$ python -q
>>> import numpy as np
>>> np.set_printoptions(precision=2, suppress=True, linewidth=100, floatmode="fixed")
>>> def rd(a):
...     return np.round(a, 2) + 0
... 
>>> q, _ = np.linalg.qr(np.array([[-0.1, 0.4, 0.5], [-1.1, 1.0, 1.7], [1.3, -0.3, -0.5]]))
>>> evals = np.array([4, 2, 1])
>>> F = q @ np.diag(evals) @ q.T
>>> rd(F)
array([[ 1.28,  0.44,  0.17],
       [ 0.44,  2.65, -1.11],
       [ 0.17, -1.11,  3.07]])
>>> out = np.linalg.inv(F)
>>> rd(F @ out)
array([[1.00, 0.00, 0.00],
       [0.00, 1.00, 0.00],
       [0.00, 0.00, 1.00]])
>>> np.allclose(out, F.T)
False
>>> rd(out)
array([[ 0.86, -0.19, -0.12],
       [-0.19,  0.49,  0.19],
       [-0.12,  0.19,  0.40]])
>>> rd(np.linalg.slogdet(F)[0])
np.float64(1.0)
>>> evals, evecs = np.linalg.eigh(F)
>>> rd(np.linalg.svd(F, compute_uv=False))
array([4.00, 2.00, 1.00])
>>> rd(evals)
array([1.00, 2.00, 4.00])
>>> np.abs(evecs[:, -1]).round(6).argmax()
np.int64(2)
>>> rd(evecs @ np.diag(evals) @ evecs.T)
array([[ 1.28,  0.44,  0.17],
       [ 0.44,  2.65, -1.11],
       [ 0.17, -1.11,  3.07]])
>>> rd(np.abs(evecs[:, -1]))
array([0.06, 0.64, 0.76])
>>> rd(evecs.T @ evecs)
array([[1.00, 0.00, 0.00],
       [0.00, 1.00, 0.00],
       [0.00, 0.00, 1.00]])
>>> rd(np.linalg.eigvalsh(F @ F))
array([ 1.00,  4.00, 16.00])
>>> M = np.load("x.npy")
>>> M
array([[0, 0, 0, 0],
       [0, 2, 0, 0],
       [0, 0, 2, 0],
       [0, 0, 0, 2]])
>>> # triangular
>>> np.poly(M)
array([ 1.00, -6.00, 12.00, -8.00,  0.00])
>>> np.einsum("ii->", M)
np.int64(6)
>>> np.kron(np.eye(2, dtype=int), M)
array([[0, 0, 0, 0, 0, 0, 0, 0],
       [0, 2, 0, 0, 0, 0, 0, 0],
       [0, 0, 2, 0, 0, 0, 0, 0],
       [0, 0, 0, 2, 0, 0, 0, 0],
       [0, 0, 0, 0, 0, 0, 0, 0],
       [0, 0, 0, 0, 0, 2, 0, 0],
       [0, 0, 0, 0, 0, 0, 2, 0],
       [0, 0, 0, 0, 0, 0, 0, 2]])
>>> rd(np.linalg.det(M.T))
np.float64(0.0)
>>> rd(np.linalg.det(M))
np.float64(0.0)
>>> np.allclose(M, M.T)
True
>>> M @ M
array([[0, 0, 0, 0],
       [0, 4, 0, 0],
       [0, 0, 4, 0],
       [0, 0, 0, 4]])
>>> U, s, vt = np.linalg.svd(M)
>>> s
array([2.00, 2.00, 2.00, 0.00])
>>> out = U[:, :3] @ np.diag(s[:3]) @ vt[:3]
>>> rd(np.linalg.norm(M - out) / np.linalg.norm(M))
np.float64(0.0)
>>> np.linalg.matrix_rank(M, rtol=0.05)
np.int64(3)
>>> np.linalg.matrix_rank(out)
np.int64(3)
>>> arr = np.load("mat.npy")
>>> arr
array([[ 0,  0, -1],
       [ 1,  0,  0],
       [ 0, -1,  0]])
>>> r0, g = arr[2], arr[1]
>>> r0 @ r0
np.int64(1)
>>> r0 @ g
np.int64(0)
>>> pr = (r0 @ g) / (r0 @ r0) * r0
>>> np.linalg.matrix_rank(np.outer(r0, g))
np.int64(1)
>>> np.outer(r0, g)
array([[ 0,  0,  0],
       [-1,  0,  0],
       [ 0,  0,  0]])
>>> g - pr
array([1.00, 0.00, 0.00])
>>> pr
array([ 0.00, -0.00,  0.00])
>>> rng = np.random.default_rng(81)
>>> labels = rng.permutation(3)
>>> labels
array([1, 0, 2])
>>> out = arr[labels][:, labels]
>>> rd(np.sort(np.abs(np.linalg.eigvals(out))))
array([1.00, 1.00, 1.00])
>>> np.diag(out)
array([0, 0, 0])
>>> rd(np.linalg.det(out)), rd(np.linalg.det(arr[labels]))
(np.float64(1.0), np.float64(-1.0))
>>> ang = np.radians(60)
>>> R = np.eye(3)
>>> R[1, 1] = R[0, 0] = np.cos(ang)
>>> R[1, 0], R[0, 1] = -np.sin(ang), np.sin(ang)
>>> rd(R)
array([[ 0.50,  0.87,  0.00],
       [-0.87,  0.50,  0.00],
       [ 0.00,  0.00,  1.00]])
>>> out = arr @ R.T
>>> np.allclose(np.linalg.norm(arr, axis=1), np.linalg.norm(out, axis=1))
True
>>> np.allclose(arr @ arr.T, out @ out.T)
True
>>> rd(np.abs(out - arr).max(axis=0))
array([0.87, 0.87, 0.00])
>>> out = np.linalg.invert(arr)
Traceback (most recent call last):
  File "<python-input-62>", line 1, in <module>
    out = np.linalg.invert(arr)
          ^^^^^^^^^^^^^^^^
AttributeError: module 'numpy.linalg' has no attribute 'invert'
>>> out = np.linalg.inv(arr)
>>> rd(np.linalg.cond(arr))
np.float64(1.0)
>>> out
array([[ 0.00,  1.00,  0.00],
       [-0.00, -0.00, -1.00],
       [-1.00, -0.00, -0.00]])
>>> rd(np.linalg.det(arr) * out)
array([[ 0.00,  1.00,  0.00],
       [ 0.00,  0.00, -1.00],
       [-1.00,  0.00,  0.00]])
>>> vec = np.array([2, -2, 2])
>>> [p for p in range(1, 25) if np.allclose(np.linalg.matrix_power(arr, p), np.eye(3))]
[3, 6, 9, 12, 15, 18, 21, 24]
>>> rd(np.sort(np.abs(np.degrees(np.angle(np.linalg.eigvals(arr))))))
array([  0.00, 120.00, 120.00])
>>> K = np.array([[-2, -2, -1, -1, 2, 0, -1],
...     [0, -3, 2, -2, -2, 2, -3],
...     [2, -2, -1, -2, 2, 1, -1],
...     [-3, 3, -3, -3, -3, 1, 2],
...     [-3, 1, 2, -1, 2, 1, -1],
...     [-2, -3, -3, 0, -2, -1, 1],
...     [1, 2, 0, 0, 2, -3, 3],
...     [0, 2, 0, 0, 3, 0, -3]])
>>> q, evecs = np.linalg.qr(K[:, :3])[0], np.linalg.qr(K[:, 3:])[0]
>>> s = np.linalg.svd(q.T @ evecs, compute_uv=False)
>>> rd(np.linalg.norm(q @ q.T - evecs @ evecs.T, 2))
np.float64(1.0)
>>> (s > 0.9).sum()
np.int64(0)
